% ipython --no-banner

In [1]: import numpy as np

In [2]: import numpy.linalg as la

In [3]: np.set_printoptions(precision=3, suppress=True, linewidth=160)

In [4]: m1 = np.load("data.npy")

In [5]: m1
Out[5]: 
array([[-2, -1,  2],
       [ 3,  1, -2],
       [ 2,  0, -1],
       [ 1, -2,  2],
       [-3, -3, -1],
       [ 1,  0,  0]])

In [6]: x0 = np.array([1, 3, 3])

In [7]: np.sign((m1 @ x0).round(6))
Out[7]: array([ 1,  0, -1,  1, -1,  1])

In [8]: (m1 * x0).sum(axis=1)
Out[8]: array([  1,   0,  -1,   1, -15,   1])

In [9]: la.norm(m1 @ x0) <= la.norm(m1, 2) * la.norm(x0) + 1e-9
Out[9]: np.True_

In [10]: print(m1 @ np.ones(3))
[-1.  2.  1.  1. -7.  1.]

In [11]: print(m1 @ (2 * x0))
[  2   0  -2   2 -30   2]

In [12]: proj = m1 @ la.solve(m1.T @ m1, m1.T)

In [13]: round(np.trace(proj), 3)
Out[13]: np.float64(3.0)

In [14]: print(la.matrix_rank(np.eye(6) - proj))
3

In [15]: np.round(la.eigvalsh(proj), 3) + 0
Out[15]: array([0., 0., 0., 1., 1., 1.])

In [16]: x0 = np.array([-1, 0, -1])

In [17]: target = m1 @ x0

In [18]: np.round(la.solve(m1.T @ m1, m1.T @ target), 3) + 0
Out[18]: array([-1.,  0., -1.])

In [19]: target
Out[19]: array([ 0, -1, -1, -3,  4, -1])

In [20]: rng = np.random.default_rng(588904)

In [21]: target = target + 0.1 * rng.normal(size=6)

In [22]: print(target)
[ 0.03  -0.975 -0.905 -3.043  3.936 -1.091]

In [23]: beta, *_ = la.lstsq(m1, target)

In [24]: print([round(float(la.norm(la.solve(m1.T @ m1 + lam * np.eye(3), m1.T @ target))), 2) for lam in (0, 1, 10, 100)])
[1.41, 1.3, 0.79, 0.18]

In [25]: np.round(la.norm(target - m1 @ beta), 3)
Out[25]: np.float64(0.14)

In [26]: np.round(m1.T @ (target - m1 @ beta), 3) + 0
Out[26]: array([0., 0., 0.])

In [27]: print(beta)
[-0.998  0.016 -1.001]

In [28]: W = np.array([[5, 0], [-2, -2], [-1, 3]])

In [29]: beta = np.array([-2, 0])

In [30]: H = np.maximum(m1 @ W + beta, 0)

In [31]: H
Out[31]: 
array([[ 0,  8],
       [13,  0],
       [ 9,  0],
       [ 5, 10],
       [ 0,  3],
       [ 3,  0]])

In [32]: (H > 0).mean(axis=0)
Out[32]: array([0.667, 0.5  ])

In [33]: (H > 0).astype(int)
Out[33]: 
array([[0, 1],
       [1, 0],
       [1, 0],
       [1, 1],
       [0, 1],
       [1, 0]])

In [34]: basis = np.array([[0, 3, 2], [1, -3, 2]])

In [35]: W @ basis
Out[35]: 
array([[  0,  15,  10],
       [ -2,   0,  -8],
       [  3, -12,   4]])

In [36]: print((H @ basis).round(6).argmax(axis=1))
[2 1 1 2 2 1]

In [37]: theta = np.radians(167)

In [38]: r_ = np.eye(3)

In [39]: r_[2, 2] = r_[0, 0] = np.cos(theta)

In [40]: r_[2, 0], r_[0, 2] = -np.sin(theta), np.sin(theta)

In [41]: r_
Out[41]: 
array([[-0.974,  0.   ,  0.225],
       [ 0.   ,  1.   ,  0.   ],
       [-0.225,  0.   , -0.974]])

In [42]: M2 = m1 @ r_.T

In [43]: print(la.svd(m1, compute_uv=False), la.svd(M2, compute_uv=False))
[6.18  3.332 2.777] [6.18  3.332 2.777]

In [44]: print(round(la.det(r_), 3), round(float(np.trace(r_)), 3))
1.0 -0.949

In [45]: basis = np.sign(np.array([[-2, 1], [-2, 2]]))

In [46]: M2 = (np.tril(basis, -1) + np.eye(2)) @ (np.triu(basis, 1) + np.eye(2))

In [47]: w = np.array([5, 5])

In [48]: A = np.rint(M2 * w @ la.inv(M2)) + 0

In [49]: A
Out[49]: 
array([[5., 0.],
       [0., 5.]])

In [50]: np.round(la.det(A.T), 3)
Out[50]: np.float64(25.0)

In [51]: la.eigvals(A)
Out[51]: array([5., 5.])

In [52]: w, vecs = la.eigh(A)

In [53]: x0 = np.array([2, 2])

In [54]: x0 @ A @ x0 / (x0 @ x0), w[0], w[-1]
Out[54]: (np.float64(5.0), np.float64(5.0), np.float64(5.0))

In [55]: vecs * np.abs(w) @ vecs.T
Out[55]: 
array([[5., 0.],
       [0., 5.]])

In [56]: vecs * np.maximum(w, 0) @ vecs.T
Out[56]: 
array([[5., 0.],
       [0., 5.]])

In [57]: la.eigvalsh(A[1:, 1:])
Out[57]: array([5.])

In [58]: J = np.load("block15.npy")

In [59]: print(J)
[[0 0 4 6]
 [0 0 6 0]
 [0 0 4 6]
 [0 0 6 0]]

In [60]: M2 = A + rng.integers(-2, 3, (2, 1)) @ rng.integers(-2, 3, (1, 2))

In [61]: M2
Out[61]: 
array([[1., 4.],
       [0., 5.]])

In [62]: print(M2 - A)
[[-4.  4.]
 [ 0.  0.]]
